$ ipython --no-banner

In [1]: import numpy as np

In [2]: np.set_printoptions(precision=1, suppress=True, linewidth=140)

In [3]: def tidy(a):
   ...:     return np.round(a, 1) + 0
   ...: 

In [4]: F = np.loadtxt("data.csv", delimiter=",")

In [5]: F
Out[5]: 
array([[-1.,  0.,  1.,  2.,  3.],
       [ 4.,  5.,  6.,  7.,  8.],
       [ 9., 10., 11., 12., 13.],
       [14., 15., 16., 17., 18.]])

In [6]: def softmax(z):
   ...:     e = np.exp(z - z.max(axis=-1, keepdims=True))
   ...:     return e / e.sum(axis=-1, keepdims=True)
   ...: 

In [7]: softmax(F).sum(axis=1)
Out[7]: array([1., 1., 1., 1.])

In [8]: tidy(softmax(10 * F[0]))
Out[8]: array([0., 0., 0., 0., 1.])

In [9]: att = F @ F.T / np.sqrt(5)

In [10]: softmax(att).round(6).argmax(axis=1)
Out[10]: array([3, 3, 3, 3])

In [11]: tidy(softmax(att))
Out[11]: 
array([[0., 0., 0., 1.],
       [0., 0., 0., 1.],
       [0., 0., 0., 1.],
       [0., 0., 0., 1.]])

In [12]: tidy(softmax(att)[0] @ F)
Out[12]: array([14., 15., 16., 17., 18.])

In [13]: K = np.loadtxt("mat.csv", delimiter=",")

In [14]: K
Out[14]: 
array([[0., 0., 6., 8., 6.],
       [0., 0., 7., 9., 4.],
       [6., 7., 0., 0., 0.],
       [8., 9., 0., 0., 0.],
       [6., 4., 0., 0., 0.]])

In [15]: ev, evecs = np.linalg.eigh(K)

In [16]: tidy(np.abs(evecs[:, -1]))
Out[16]: array([0.5, 0.5, 0.4, 0.5, 0.3])

In [17]: (ev > 1e-8).sum(), (ev < -1e-8).sum()
Out[17]: (np.int64(2), np.int64(2))

In [18]: tidy(evecs.T @ evecs)
Out[18]: 
array([[1., 0., 0., 0., 0.],
       [0., 1., 0., 0., 0.],
       [0., 0., 1., 0., 0.],
       [0., 0., 0., 1., 0.],
       [0., 0., 0., 0., 1.]])

In [19]: tidy(evecs @ np.diag(ev) @ evecs.T)
Out[19]: 
array([[0., 0., 6., 8., 6.],
       [0., 0., 7., 9., 4.],
       [6., 7., 0., 0., 0.],
       [8., 9., 0., 0., 0.],
       [6., 4., 0., 0., 0.]])

In [20]: tidy(evecs.T @ K @ evecs)
Out[20]: 
array([[-16.7,   0. ,   0. ,   0. ,   0. ],
       [  0. ,  -1.7,   0. ,   0. ,   0. ],
       [  0. ,   0. ,   0. ,   0. ,   0. ],
       [  0. ,   0. ,   0. ,   1.7,   0. ],
       [  0. ,   0. ,   0. ,   0. ,  16.7]])

In [21]: tidy(ev)
Out[21]: array([-16.7,  -1.7,   0. ,   1.7,  16.7])

In [22]: ev.sum(), np.trace(K)
Out[22]: (np.float64(0.0), np.float64(0.0))

In [23]: tidy(np.linalg.eigvalsh(K @ K))
Out[23]: array([  0. ,   2.9,   2.9, 279.1, 279.1])

In [24]: left, s, vt = np.linalg.svd(K)

In [25]: tidy(s)
Out[25]: array([16.7, 16.7,  1.7,  1.7,  0. ])

In [26]: np.argmax(s[:-1] / (s[1:] + 1e-6)) + 1
Out[26]: np.int64(4)

In [27]: B = left[:, :4] @ np.diag(s[:4]) @ vt[:4]

In [28]: tidy(np.abs(K - B).max())
Out[28]: np.float64(0.0)

In [29]: np.linalg.matrix_rank(K, rtol=0.05)
Out[29]: np.int64(4)

In [30]: tidy(B)
Out[30]: 
array([[0., 0., 6., 8., 6.],
       [0., 0., 7., 9., 4.],
       [6., 7., 0., 0., 0.],
       [8., 9., 0., 0., 0.],
       [6., 4., 0., 0., 0.]])

In [31]: A = np.load("dump.npy")

In [32]: A
Out[32]: 
array([[ 0,  0,  0,  0],
       [ 0,  0,  0,  1],
       [ 0, -1,  0,  0],
       [ 0,  0,  4,  0]])

In [33]: x0 = np.array([2, 3, 0, -2])

In [34]: (A * x0).sum(axis=1)
Out[34]: array([ 0, -2, -3,  0])

In [35]: A @ (2 * x0)
Out[35]: array([ 0, -4, -6,  0])

In [36]: A * x0
Out[36]: 
array([[ 0,  0,  0,  0],
       [ 0,  0,  0, -2],
       [ 0, -3,  0,  0],
       [ 0,  0,  0,  0]])

In [37]: left, s, vt = np.linalg.svd(A)

In [38]: evecs = vt[:(s > 1e-8).sum()]

In [39]: rng = np.random.default_rng(411)

In [40]: x0 = A[1] + 3 * A[2] + rng.integers(2) * np.eye(4)[3]

In [41]: x0
Out[41]: array([ 0., -3.,  0.,  1.])

In [42]: evecs.T @ evecs
Out[42]: 
array([[0., 0., 0., 0.],
       [0., 1., 0., 0.],
       [0., 0., 1., 0.],
       [0., 0., 0., 1.]])

In [43]: np.allclose(evecs.T @ evecs @ x0, x0)
Out[43]: True

In [44]: tidy(np.linalg.norm(x0 - evecs.T @ evecs @ x0))
Out[44]: np.float64(0.0)

In [45]: np.linalg.matrix_rank(np.vstack([A, x0]))
Out[45]: np.int64(3)
